$ python -q
>>> import numpy as np
>>> np.set_printoptions(precision=3, suppress=True, linewidth=200)
>>> X = np.array([[2, 0, 0, 0], [5, -2, 0, 0], [1, -3, -1, 0], [4, 3, 0, 4]])
>>> # triangular, det is the product of the diagonal
>>> A2 = X / np.sqrt((X ** 2).mean(axis=1, keepdims=True))
>>> np.linalg.norm(A2, axis=1)
array([2., 2., 2., 2.])
>>> X - X.mean(axis=1, keepdims=True)
array([[ 1.5 , -0.5 , -0.5 , -0.5 ],
       [ 4.25, -2.75, -0.75, -0.75],
       [ 1.75, -2.25, -0.25,  0.75],
       [ 1.25,  0.25, -2.75,  1.25]])
>>> A2[1]
array([ 1.857, -0.743,  0.   ,  0.   ])
>>> m1 = np.load("data.npy")
>>> m1
array([[9, 6],
       [6, 4]])
>>> # rank 1
>>> A2 = m1[0, 0] * m1[1:] - np.outer(m1[1:, 0], m1[0])
>>> A2
array([[0, 0]])
>>> np.flatnonzero(~A2.round(6).any(axis=1))
array([0])
>>> np.round(np.linalg.norm(m1, 2) / np.linalg.norm(m1), 3)
np.float64(1.0)
>>> np.argsort(-np.linalg.norm(m1, axis=0).round(6), kind="stable")[:3]
array([0, 1])
>>> np.linalg.matrix_rank(m1, rtol=0.1)
np.int64(1)
>>> Q, _ = np.linalg.qr(np.array([[0.2, 1.2], [-2.4, 2.0], [0.1, 1.1], [1.3, 0.2]]))
>>> J = Q @ Q.T
>>> J
array([[ 0.401,  0.135,  0.351,  0.314],
       [ 0.135,  0.868,  0.143, -0.276],
       [ 0.351,  0.143,  0.309,  0.264],
       [ 0.314, -0.276,  0.264,  0.423]])
>>> # a projection of rank 2
>>> w, V = np.linalg.eig(X)
>>> np.sort(np.linalg.eigvals(X @ X))
array([ 1.,  4.,  4., 16.])
>>> X @ V[:, 0] - w[0] * V[:, 0]
array([0., 0., 0., 0.])
>>> np.sort(np.linalg.eigvals(np.linalg.inv(X)))
array([-1.  , -0.5 ,  0.25,  0.5 ])
>>> round(np.trace(np.linalg.pinv(J) @ J), 3)
np.float64(2.0)
>>> J @ np.linalg.pinv(J) @ J
array([[ 0.401,  0.135,  0.351,  0.314],
       [ 0.135,  0.868,  0.143, -0.276],
       [ 0.351,  0.143,  0.309,  0.264],
       [ 0.314, -0.276,  0.264,  0.423]])
>>> np.abs(np.diag(np.linalg.qr(J)[1])) > 1e-9
array([ True,  True, False, False])
>>> np.unique(J.round(6), axis=0).shape
(4, 4)
